$ python -q
>>> import numpy as np
>>> np.set_printoptions(precision=2, suppress=True, linewidth=200, sign=" ")
>>> feats = np.array([[3, 2, 0, 0, 0, 0],
...     [2, 0, 0, 0, 0, 0],
...     [1, 0, 0, 0, 0, 0],
...     [0, 0, 3, 2, 0, 0],
...     [0, 0, 2, 0, 0, 0],
...     [0, 0, 1, 0, 0, 0],
...     [0, 0, 0, 0, 3, 2],
...     [0, 0, 0, 0, 2, 0],
...     [0, 0, 0, 0, 1, 0]])
>>> x0 = np.array([2, -2, 0, 1, 1, 0])
>>> target = feats @ x0
>>> np.round(np.linalg.solve(feats.T @ feats, feats.T @ target), 2) + 0
array([ 2., -2.,  0.,  1.,  1.,  0.])
>>> target
array([ 2,  4,  2,  2,  0,  0,  3,  2,  1])
>>> np.round(np.linalg.pinv(feats) @ feats, 2) + 0
array([[ 1.,  0.,  0.,  0.,  0.,  0.],
       [ 0.,  1.,  0.,  0.,  0.,  0.],
       [ 0.,  0.,  1.,  0.,  0.,  0.],
       [ 0.,  0.,  0.,  1.,  0.,  0.],
       [ 0.,  0.,  0.,  0.,  1.,  0.],
       [ 0.,  0.,  0.,  0.,  0.,  1.]])
>>> rng = np.random.default_rng(860)
>>> target = target + 0.3 * rng.normal(size=9)
>>> target
array([ 1.55,  4.22,  1.94,  1.67, -0.33,  0.36,  3.47,  1.51,  0.92])
>>> coef, *_ = np.linalg.lstsq(feats, target)
>>> round(np.linalg.norm(target - feats @ coef), 2)
np.float64(0.52)
>>> np.round(feats.T @ (target - feats @ coef), 2) + 0
array([ 0.,  0.,  0.,  0.,  0.,  0.])
>>> coef.round()
array([ 2., -2., -0.,  1.,  1.,  1.])
>>> G = feats.T @ feats
>>> np.linalg.matrix_rank(G)
np.int64(6)
>>> np.diag(G)
array([ 14,   4,  14,   4,  14,   4])
>>> np.linalg.svd(feats, compute_uv=False) ** 2
array([ 16.81,  16.81,  16.81,   1.19,   1.19,   1.19])
>>> np.trace(G), (feats ** 2).sum()
(np.int64(54), np.int64(54))
>>> (feats @ feats.T).shape
(9, 9)
>>> np.linalg.eigvalsh(G)[::-1]
array([ 16.81,  16.81,  16.81,   1.19,   1.19,   1.19])
>>> A = np.load("mat.npy")
>>> A
array([[-1.,  1.,  1.,  1.,  1.,  1.],
       [ 1., -1.,  1.,  1.,  1.,  1.],
       [ 1.,  1., -1.,  1.,  1.,  1.],
       [ 1.,  1.,  1., -1.,  1.,  1.],
       [ 1.,  1.,  1.,  1., -1.,  1.],
       [ 1.,  1.,  1.,  1.,  1., -1.]])
>>> t3 = np.stack([A, -1 * A, A[::-1]])
>>> t3.sum(axis=0)
array([[ 1.,  1.,  1.,  1.,  1., -1.],
       [ 1.,  1.,  1.,  1., -1.,  1.],
       [ 1.,  1.,  1., -1.,  1.,  1.],
       [ 1.,  1., -1.,  1.,  1.,  1.],
       [ 1., -1.,  1.,  1.,  1.,  1.],
       [-1.,  1.,  1.,  1.,  1.,  1.]])
>>> np.linalg.det(t3)
array([-128., -128.,  128.])
>>> t3.shape
(3, 6, 6)
>>> np.linalg.svd(A, compute_uv=False)
array([ 4.,  2.,  2.,  2.,  2.,  2.])
>>> np.unravel_index(np.abs(A).argmax(), A.shape)
(np.int64(0), np.int64(0))
>>> A.sum(axis=1)
array([ 4.,  4.,  4.,  4.,  4.,  4.])
>>> A - A[0]
array([[ 0.,  0.,  0.,  0.,  0.,  0.],
       [ 2., -2.,  0.,  0.,  0.,  0.],
       [ 2.,  0., -2.,  0.,  0.,  0.],
       [ 2.,  0.,  0., -2.,  0.,  0.],
       [ 2.,  0.,  0.,  0., -2.,  0.],
       [ 2.,  0.,  0.,  0.,  0., -2.]])
>>> np.linalg.matrix_rank(A)
np.int64(6)
>>> round(np.linalg.norm(A), 2)
np.float64(6.0)
>>> A[6]
Traceback (most recent call last):
  File "<python-input-34>", line 1, in <module>
    A[6]
    ~^^^
IndexError: index 6 is out of bounds for axis 0 with size 6
>>> np.diff(A, axis=0)
array([[ 2., -2.,  0.,  0.,  0.,  0.],
       [ 0.,  2., -2.,  0.,  0.,  0.],
       [ 0.,  0.,  2., -2.,  0.,  0.],
       [ 0.,  0.,  0.,  2., -2.,  0.],
       [ 0.,  0.,  0.,  0.,  2., -2.]])
>>> np.zeros(6, 6)
Traceback (most recent call last):
  File "<python-input-36>", line 1, in <module>
    np.zeros(6, 6)
    ~~~~~~~~^^^^^^
TypeError: Cannot interpret '6' as a data type
>>> A.sum(axis=0)
array([ 4.,  4.,  4.,  4.,  4.,  4.])
>>> ev, vecs = np.linalg.eigh(A)
>>> np.round(vecs.T @ vecs, 2) + 0
array([[ 1.,  0.,  0.,  0.,  0.,  0.],
       [ 0.,  1.,  0.,  0.,  0.,  0.],
       [ 0.,  0.,  1.,  0.,  0.,  0.],
       [ 0.,  0.,  0.,  1.,  0.,  0.],
       [ 0.,  0.,  0.,  0.,  1.,  0.],
       [ 0.,  0.,  0.,  0.,  0.,  1.]])
>>> np.round(np.linalg.eigvalsh(A + 2 * np.eye(6)), 2) + 0
array([ 0.,  0.,  0.,  0.,  0.,  6.])
>>> (ev > 1e-8).sum(), (ev < -1e-8).sum()
(np.int64(1), np.int64(5))
>>> np.round(vecs.T @ A @ vecs, 2) + 0
array([[-2.,  0.,  0.,  0.,  0.,  0.],
       [ 0., -2.,  0.,  0.,  0.,  0.],
       [ 0.,  0., -2.,  0.,  0.,  0.],
       [ 0.,  0.,  0., -2.,  0.,  0.],
       [ 0.,  0.,  0.,  0., -2.,  0.],
       [ 0.,  0.,  0.,  0.,  0.,  4.]])
>>> ev
array([-2., -2., -2., -2., -2.,  4.])
>>> np.unique(ev.round(6) + 0, return_counts=True)[1]
array([ 5,  1])
>>> vecs @ np.diag(ev) @ vecs.T
array([[-1.,  1.,  1.,  1.,  1.,  1.],
       [ 1., -1.,  1.,  1.,  1.,  1.],
       [ 1.,  1., -1.,  1.,  1.,  1.],
       [ 1.,  1.,  1., -1.,  1.,  1.],
       [ 1.,  1.,  1.,  1., -1.,  1.],
       [ 1.,  1.,  1.,  1.,  1., -1.]])
>>> round(ev.sum(), 2), np.trace(A)
(np.float64(-6.0), np.float64(-6.0))
>>> K = np.loadtxt("block12.csv", delimiter=",")
>>> K
array([[-0.32,  0.22, -0.6 ,  0.32, -0.66,  0.71,  0.7 , -0.63,  0.35,  0.66, -0.55,  0.34,  0.5 ],
       [ 0.22,  0.1 , -0.16, -0.03,  0.16, -0.54,  1.31,  0.93, -0.57,  0.24, -0.8 ,  1.13,  0.3 ],
       [-0.6 , -0.16,  0.48, -0.17,  0.3 , -0.37, -1.08, -0.64,  0.01,  0.92,  0.62,  0.73,  0.57],
       [ 0.32, -0.03, -0.17,  0.65, -0.3 , -0.5 , -0.77,  1.24, -0.81, -0.3 , -0.96,  0.03, -0.01],
       [-0.66,  0.16,  0.3 , -0.3 , -0.81, -0.55,  0.61, -0.44, -0.31,  0.05,  0.72, -1.65, -0.18],
       [ 0.71, -0.54, -0.37, -0.5 , -0.55,  0.19,  0.27,  0.59, -0.85, -0.54,  1.55,  0.32, -0.02],
       [ 0.7 ,  1.31, -1.08, -0.77,  0.61,  0.27, -0.36,  0.2 , -0.1 , -0.37, -0.33, -0.82, -0.44],
       [-0.63,  0.93, -0.64,  1.24, -0.44,  0.59,  0.2 , -0.04, -0.23, -1.06,  0.31,  0.02, -0.2 ],
       [ 0.35, -0.57,  0.01, -0.81, -0.31, -0.85, -0.1 , -0.23, -0.19, -0.29, -0.1 ,  0.75, -0.39],
       [ 0.66,  0.24,  0.92, -0.3 ,  0.05, -0.54, -0.37, -1.06, -0.29, -1.45, -0.13,  0.38, -0.37],
       [-0.55, -0.8 ,  0.62, -0.96,  0.72,  1.55, -0.33,  0.31, -0.1 , -0.13, -1.06, -0.45, -0.47],
       [ 0.34,  1.13,  0.73,  0.03, -1.65,  0.32, -0.82,  0.02,  0.75,  0.38, -0.45,  0.69, -0.45],
       [ 0.5 ,  0.3 ,  0.57, -0.01, -0.18, -0.02, -0.44, -0.2 , -0.39, -0.37, -0.47, -0.45,  0.12]])
>>> th = np.radians(60)
>>> Rm = np.eye(6)
>>> Rm[3, 3] = Rm[4, 4] = np.cos(th)
>>> Rm[3, 4], Rm[4, 3] = -np.sin(th), np.sin(th)
>>> Rm
array([[ 1.  ,  0.  ,  0.  ,  0.  ,  0.  ,  0.  ],
       [ 0.  ,  1.  ,  0.  ,  0.  ,  0.  ,  0.  ],
       [ 0.  ,  0.  ,  1.  ,  0.  ,  0.  ,  0.  ],
       [ 0.  ,  0.  ,  0.  ,  0.5 , -0.87,  0.  ],
       [ 0.  ,  0.  ,  0.  ,  0.87,  0.5 ,  0.  ],
       [ 0.  ,  0.  ,  0.  ,  0.  ,  0.  ,  1.  ]])
>>> B = feats @ Rm.T
>>> np.abs(B - feats).max(axis=0)
array([ 0.  ,  0.  ,  0.  ,  2.6 ,  1.73,  0.  ])
>>> np.linalg.lstsq(K[:-1].T, K[-1])[2]
np.int32(12)
>>> np.allclose(K[:-1].T @ np.linalg.lstsq(K[:-1].T, K[-1])[0], K[-1])
True
>>> np.unique(K.round(6), axis=0).shape
(13, 13)
>>> E = np.loadtxt("w.csv", delimiter=",")
>>> E
array([[ 1., -3.,  0.,  2., -3.,  0., -2., -3., -3.,  0.,  2.,  0.,  0.,  0., -3.,  0.],
       [-2., -2.,  0.,  0.,  3.,  0.,  1.,  3., -3.,  0., -3.,  0.,  0.,  0.,  0.,  0.],
       [ 0.,  0., -1.,  0.,  0.,  2.,  0.,  0.,  0., -1.,  0.,  2., -1.,  2.,  0., -2.],
       [ 2.,  1.,  0., -3.,  3.,  0.,  1., -3.,  2.,  0.,  1.,  0.,  0.,  0., -1.,  0.],
       [ 0.,  0.,  0., -3., -1.,  0.,  1.,  3., -3.,  0.,  2.,  0.,  0.,  0.,  3.,  0.],
       [ 0.,  0., -2.,  0.,  0., -3.,  0.,  0.,  0.,  2.,  0.,  3.,  3.,  1.,  0.,  2.],
       [ 1., -1.,  0.,  3.,  2.,  0.,  1.,  3.,  3.,  0.,  3.,  0.,  0.,  0.,  0.,  0.],
       [ 0., -2.,  0.,  2.,  0.,  0.,  1., -1., -1.,  0., -3.,  0.,  0.,  0.,  2.,  0.],
       [ 3.,  0.,  0., -2., -1.,  0.,  3., -2.,  3.,  0., -3.,  0.,  0.,  0.,  1.,  0.],
       [ 0.,  0., -1.,  0.,  0.,  2.,  0.,  0.,  0., -1.,  0.,  3., -3.,  1.,  0.,  1.],
       [ 0.,  3.,  0., -1.,  2.,  0., -3.,  0., -1.,  0.,  2.,  0.,  0.,  0.,  1.,  0.],
       [ 0.,  0., -2.,  0.,  0., -2.,  0.,  0.,  0.,  0.,  0.,  1., -2.,  0.,  0.,  0.],
       [ 0.,  0.,  3.,  0.,  0.,  1.,  0.,  0.,  0.,  0.,  0.,  1., -1.,  2.,  0.,  1.],
       [ 0.,  0., -3.,  0.,  0., -1.,  0.,  0.,  0.,  1.,  0.,  2., -2., -3.,  0., -3.],
       [-2.,  2.,  0., -1.,  2.,  0.,  1.,  1.,  0.,  0., -2.,  0.,  0.,  0., -2.,  0.],
       [ 0.,  0.,  1.,  0.,  0.,  2.,  0.,  0.,  0., -3.,  0.,  1.,  2., -1.,  0.,  3.]])
>>> # 2 blocks once reordered
>>> B = E + rng.integers(-2, 3, (16, 13)) @ rng.integers(-2, 3, (13, 16))
>>> B
array([[ 13.,   0.,  -6.,   4.,  -1.,  10., -10., -10.,  -4.,  -5.,   3.,  -6.,  -2.,  -9., -16.,  13.],
       [-16.,  10.,   6.,   5.,   8.,   4.,  -8.,  19., -11.,   8.,  12.,   7.,  -4.,  -6.,   1., -13.],
       [ -4.,   3.,   9.,  10.,  12.,   6.,  11.,  -8.,  -5.,   0., -11.,  -5.,   2.,  -1.,   0.,   0.],
       [  4.,   1.,  -4., -20.,  -3.,   0.,   0.,   1.,  18.,  -6.,   1.,  -3.,   2.,   4.,  -2., -10.],
       [  7.,   3.,  -1.,   4.,   4.,   6.,  -1., -15., -17.,  -3.,   2.,   6.,  -2.,   6.,  10.,   6.],
       [  2.,   4.,   7.,  11.,  17.,   8.,   4.,  -7.,  -9.,   4.,   1.,   5.,   0.,  -9.,  10.,   5.],
       [ -6.,  15.,   6.,   4.,   8.,  11., -16.,   0.,  12.,   0.,   5., -14.,  -3., -17.,   5.,  -9.],
       [ -5.,   7.,  -5.,  -6.,   2.,   3.,  -6.,   8.,   2.,  -3.,   2.,   4.,   1.,  -3.,   6., -14.],
       [  5.,   5.,  -1., -17.,  -3.,  -1.,   5.,   3.,  10.,   1.,  -4.,  -1.,   9.,   3.,   8.,  -8.],
       [ -1.,   6.,   0.,  14.,   5.,   4.,  -6.,  -9., -17.,   8.,  -4.,   0.,  -3.,   1.,   2.,  14.],
       [ -1.,   1.,   7.,   0.,   1.,  -1., -12., -12.,  -5.,  12.,   0.,  -8.,   4.,   3.,  12.,   5.],
       [ -9.,   0.,  -3.,   0.,   1.,  -4.,   1.,   4.,  -2.,  -5.,   0.,   5.,   0.,   2.,  -4., -13.],
       [ -2.,  17.,  -1.,  17.,  -1.,   4.,  -1.,  -1., -12., -12.,   0.,   7., -12.,   9.,  -5.,   0.],
       [  2.,   2.,  -7.,  10.,  -3.,  -3., -11., -11.,   0.,  -4.,  -3.,  -2.,  -7.,  -9.,   5.,   6.],
       [  7.,  -5.,   4.,  -3.,   2.,   3.,  -4.,  -6.,  -1.,  10.,  -1.,  -9.,   6.,  -7.,  -5.,  14.],
       [ -6.,  -7.,   1.,  -6.,   1.,  -4.,  -1.,  11.,  -8.,   4.,  13.,  18.,   6.,   6.,   5.,  -4.]])
>>> np.linalg.matrix_rank(B - E, tol=1e-8)
np.int64(13)
>>> np.abs(B - E).sum(axis=1)
array([ 100.,  133.,   94.,   76.,   93.,  105.,  126.,   85.,   70.,   92.,   83.,   50.,  100.,   82.,   88.,  106.])
